$ python3 -q
>>> import numpy as np
>>> np.set_printoptions(precision=1, suppress=True, linewidth=160)
>>> rnd = lambda a: np.round(a, 1) + 0
>>> F = np.tril(np.array([[5, 1, -3], [-5, -3, 4], [-3, 2, -1]]), -1) + np.eye(3, dtype=int)
>>> F
array([[ 1,  0,  0],
       [-5,  1,  0],
       [-3,  2,  1]])
>>> # triangular, det is the product of the diagonal
>>> np.linalg.matrix_power(F - np.diag(np.diag(F)), 3)
array([[0, 0, 0],
       [0, 0, 0],
       [0, 0, 0]])
>>> [int(np.linalg.matrix_rank(np.linalg.matrix_power(F, p))) for p in range(1, 4)]
[3, 3, 3]
>>> print(rnd(np.sort(np.linalg.eigvals(F))))
[1. 1. 1.]
>>> r0 = np.array([2, 2, -1])
>>> np.array([np.convolve(row, r0, "same") for row in F])
array([[ 2, -1,  0],
       [-8,  7, -1],
       [-2,  9,  0]])
>>> np.polyval(r0, F[0])
array([ 3, -1, -1])
>>> np.correlate(F[0], F[1], "full")
array([ 0,  1, -5,  0,  0])
>>> np.cross(F[0, :3], F[1, :3])
array([0, 0, 1])
>>> np.convolve(F[0], r0)
array([ 2,  2, -1,  0,  0])
>>> print(F @ F)
[[  1   0   0]
 [-10   1   0]
 [-16   4   1]]
>>> np.allclose(F, F.T)
False
>>> rnd(np.sort(np.abs(np.linalg.eigvals(F))))
array([1., 1., 1.])
>>> rnd(np.abs(np.linalg.eigvals(F)).max())
np.float64(1.0)
>>> left, s, vt = np.linalg.svd(F)
>>> print(rnd(s))
[6.2 1.4 0.1]
>>> np.argmax(s[:-1] / (s[1:] + 1e-6)) + 1
np.int64(2)
>>> Y = left[:, :2] @ np.diag(s[:2]) @ vt[:2]
>>> np.linalg.matrix_rank(Y)
np.int64(2)
>>> rnd(Y)
array([[ 1. , -0.1,  0.1],
       [-5. ,  1. ,  0. ],
       [-3. ,  2. ,  1. ]])
>>> rnd(np.linalg.norm(Y, 2) / np.linalg.norm(Y))
np.float64(1.0)
>>> rng = np.random.default_rng(5838)
>>> arr = np.eye(4, dtype=int)[rng.permutation(4)]
>>> arr
array([[1, 0, 0, 0],
       [0, 1, 0, 0],
       [0, 0, 1, 0],
       [0, 0, 0, 1]])
>>> # symmetric, so the eigenvalues are real
>>> w, evecs = np.linalg.eigh(arr)
>>> w
array([1., 1., 1., 1.])
>>> evecs @ np.diag(w) @ evecs.T
array([[1., 0., 0., 0.],
       [0., 1., 0., 0.],
       [0., 0., 1., 0.],
       [0., 0., 0., 1.]])
>>> print(rnd(np.linalg.eigvalsh(arr + -1 * np.eye(4))))
[0. 0. 0. 0.]
>>> X = np.load("test8.npy")
>>> print(X)
[[ 0 -1]
 [ 0  0]]
>>> Y = np.array([[-4, 3, -2], [2, 0, -4]])
>>> np.linalg.matrix_rank(np.vstack([X, Y.T]))
np.int64(2)
>>> X @ Y
array([[-2,  0,  4],
       [ 0,  0,  0]])
>>> np.einsum("ik,kj->ji", X, Y)
array([[-2,  0],
       [ 0,  0],
       [ 4,  0]])
>>> print(np.vstack([X, Y.T]).shape)
(5, 2)
>>> np.linalg.matrix_rank(X @ Y)
np.int64(1)
>>> np.einsum("ij->j", X)
array([ 0, -1])
>>> np.einsum("ik,kj->ij", X, Y)
array([[-2,  0,  4],
       [ 0,  0,  0]])
>>> left, s, vt = np.linalg.svd(X)
>>> s
array([ 1., -0.])
>>> np.argmax(s[:-1] / (s[1:] + 1e-6)) + 1
np.int64(1)
>>> Y = left[:, :1] @ np.diag(s[:1]) @ vt[:1]
>>> np.linalg.matrix_rank(Y)
np.int64(1)
>>> np.abs(X - Y).max()
np.float64(0.0)
>>> rnd(np.linalg.norm(X - Y, 2)), s[1]
(np.float64(0.0), np.float64(-0.0))
>>> Y
array([[ 0., -1.],
       [ 0.,  0.]])
>>> print(rnd(np.linalg.norm(X - Y) / np.linalg.norm(X)))
0.0
>>> r = np.linalg.matrix_rank(X)
>>> r
np.int64(1)
>>> N = np.linalg.svd(X)[2][r:].T
>>> np.linalg.matrix_rank(X.T @ X), np.linalg.matrix_rank(X @ X.T)
(np.int64(1), np.int64(1))
>>> N.shape
(2, 1)
>>> [int(np.linalg.matrix_rank(X[:, :j + 1])) for j in range(2)]
[0, 1]
>>> X @ N
array([[0.],
       [0.]])
>>> rnd(np.trace(np.linalg.pinv(X) @ X))
np.float64(1.0)
>>> np.allclose(X[:-1].T @ np.linalg.lstsq(X[:-1].T, X[-1])[0], X[-1])
True
>>> rnd(X @ np.linalg.pinv(X) @ X)
array([[ 0., -1.],
       [ 0.,  0.]])
>>> lab = rng.permutation(2)
>>> lab
array([1, 0])
>>> Y = X[lab][:, lab]
>>> np.diag(Y)
array([0, 0])
>>> Y
array([[ 0,  0],
       [-1,  0]])
>>> A = np.array([[3, -1, -2, -4], [-1, 5, 1, 4], [-2, 1, 6, 3], [-4, 4, 3, 7]])
>>> np.unravel_index(np.abs(A).argmax(), A.shape)
(np.int64(3), np.int64(3))
>>> A - A[0]
array([[ 0,  0,  0,  0],
       [-4,  6,  3,  8],
       [-5,  2,  8,  7],
       [-7,  5,  5, 11]])
>>> rnd(np.linalg.norm(A))
np.float64(14.6)
>>> rnd(A.mean(axis=0))
array([-1. ,  2.2,  2. ,  2.5])
>>> np.abs(A).max()
np.int64(7)
>>> A.shape
(4, 4)
>>> np.diff(A, axis=0)
array([[-4,  6,  3,  8],
       [-1, -4,  5, -1],
       [-2,  3, -3,  4]])
>>> w, evecs = np.linalg.eigh(A)
>>> x0 = np.array([3, 1, -1, -3])
>>> np.abs(A).sum(axis=1).max(), rnd(np.abs(w).max())
(np.int64(18), np.float64(13.5))
>>> print(rnd(np.linalg.eigvalsh(A[1:, 1:])))
[ 1.5  4.7 11.7]
>>> rnd(x0 @ A @ x0 / (x0 @ x0)), rnd(w[0]), rnd(w[-1])
(np.float64(8.6), np.float64(0.1), np.float64(13.5))
>>> W0 = np.arange(8).reshape(2, 4) + -3
>>> W0
array([[-3, -2, -1,  0],
       [ 1,  2,  3,  4]])
>>> Y = W0 + rng.integers(-2, 3, (2, 1)) @ rng.integers(-2, 3, (1, 4))
>>> Y
array([[-7,  2, -5,  2],
       [-1,  4,  1,  5]])
>>> rnd(np.linalg.svd(Y - W0, compute_uv=False))
array([8.1, 0. ])
>>> Y = W0[0, 0] * W0[1:] - np.outer(W0[1:, 0], W0[0])
>>> Y
array([[  0,  -4,  -8, -12]])
>>> rnd(W0[:, 0] / W0[0, 0])
array([ 1. , -0.3])
>>> m1 = np.array([[0, 1, 0], [0, 0, 1], [1, 0, 0]])
>>> m1
array([[0, 1, 0],
       [0, 0, 1],
       [1, 0, 0]])
>>> blk = np.stack([X, 4 * X, X[::-1]])
>>> rnd(np.linalg.det(blk))
array([0., 0., 0.])
>>> np.linalg.matrix_rank(blk)
array([1, 1, 1])
>>> print(blk.sum(axis=0))
[[ 0 -5]
 [ 0 -1]]
>>> np.linalg.matrix_rank(blk.reshape(3, -1))
np.int64(2)
>>> (blk @ X.T).shape
(3, 2, 2)
>>> Y = m1 / np.sqrt((m1 ** 2).mean(axis=1, keepdims=True))
>>> rnd(np.linalg.norm(Y, axis=1))
array([1.7, 1.7, 1.7])
>>> np.linalg.matrix_rank(m1 - m1.mean(axis=1, keepdims=True))
np.int64(2)
>>> data = np.load("case15.npy")
>>> data
array([[-2, -5, -7],
       [ 5, -6, -3],
       [ 9, -8,  4],
       [18, -4, -5],
       [10, -4, -4],
       [ 1,  3, -9],
       [ 7, 11, -3],
       [11,  7,  3],
       [ 6,  0,  9],
       [-1,  0, 12],
       [-9, -2, 14],
       [-8,  1, 10]])
>>> dist = np.linalg.norm(data[:, None] - data[None], axis=-1)
>>> print(np.flatnonzero(dist[7] < dist.mean() / 2))
[7]
>>> dist.mean(axis=1).argmax()
np.int64(10)
>>> np.linalg.matrix_rank(dist ** 2)
np.int64(5)
>>> rnd(np.linalg.norm(data, axis=1))
array([ 8.8,  8.4, 12.7, 19.1, 11.5,  9.5, 13.4, 13.4, 10.8, 12. , 16.8, 12.8])
>>> (dist + 1e9 * np.eye(12)).round(6).argmin(axis=1)
array([ 1,  4,  1,  4,  1,  0,  7,  6,  9, 11, 11, 10])
>>> rnd(np.linalg.norm(data - data.mean(axis=0), axis=1))
array([11.4,  7.3,  9.3, 16. ,  9. , 11.7, 12.9, 10.5,  7.6, 11.4, 17.9, 14.6])
>>> basis = data[[1, 11]].astype(float)
>>> for _ in range(5):
...     lab = np.linalg.norm(data[:, None] - basis, axis=-1).argmin(axis=1)
...     basis = np.array([data[lab == j].mean(axis=0) for j in range(2)])
... 
>>> lab
array([0, 0, 0, 0, 0, 0, 0, 0, 0, 1, 1, 1])
>>> np.bincount(lab)
array([9, 3])
>>> rnd(basis[1] - basis[0])
array([-13.2,   0.3,  13.7])
>>> np.abs(basis[1] - basis[0]).argmax()
np.int64(2)
>>> rnd(basis)
array([[ 7.2, -0.7, -1.7],
       [-6. , -0.3, 12. ]])
>>> M = np.load("mat.npy")
>>> M
array([[ 2,  1,  2, -1],
       [ 2,  2, -2,  0],
       [ 1,  0,  0,  2],
       [-2, -3,  6, -1]])
>>> # rows and columns are dependent
>>> x0 = np.array([4, 3, 5, 4])
>>> h = np.maximum(M @ x0, 0)
>>> rnd(np.tanh(M @ x0))
array([1., 1., 1., 1.])
>>> print(np.maximum(M @ x0, 0) - np.maximum(-M @ x0, 0))
[17  4 12  9]
>>> h
array([17,  4, 12,  9])
>>> print(np.linalg.lstsq(M[:-1].T, M[-1])[2])
3
>>> print(np.abs(np.diag(np.linalg.qr(M)[1])) > 1e-9)
[ True  True  True False]
>>> print(rnd(np.trace(np.linalg.pinv(M) @ M)))
3.0
>>> rnd(M @ np.linalg.pinv(M) @ M)
array([[ 2.,  1.,  2., -1.],
       [ 2.,  2., -2.,  0.],
       [ 1.,  0.,  0.,  2.],
       [-2., -3.,  6., -1.]])
>>> np.allclose(M[:-1].T @ np.linalg.lstsq(M[:-1].T, M[-1])[0], M[-1])
True
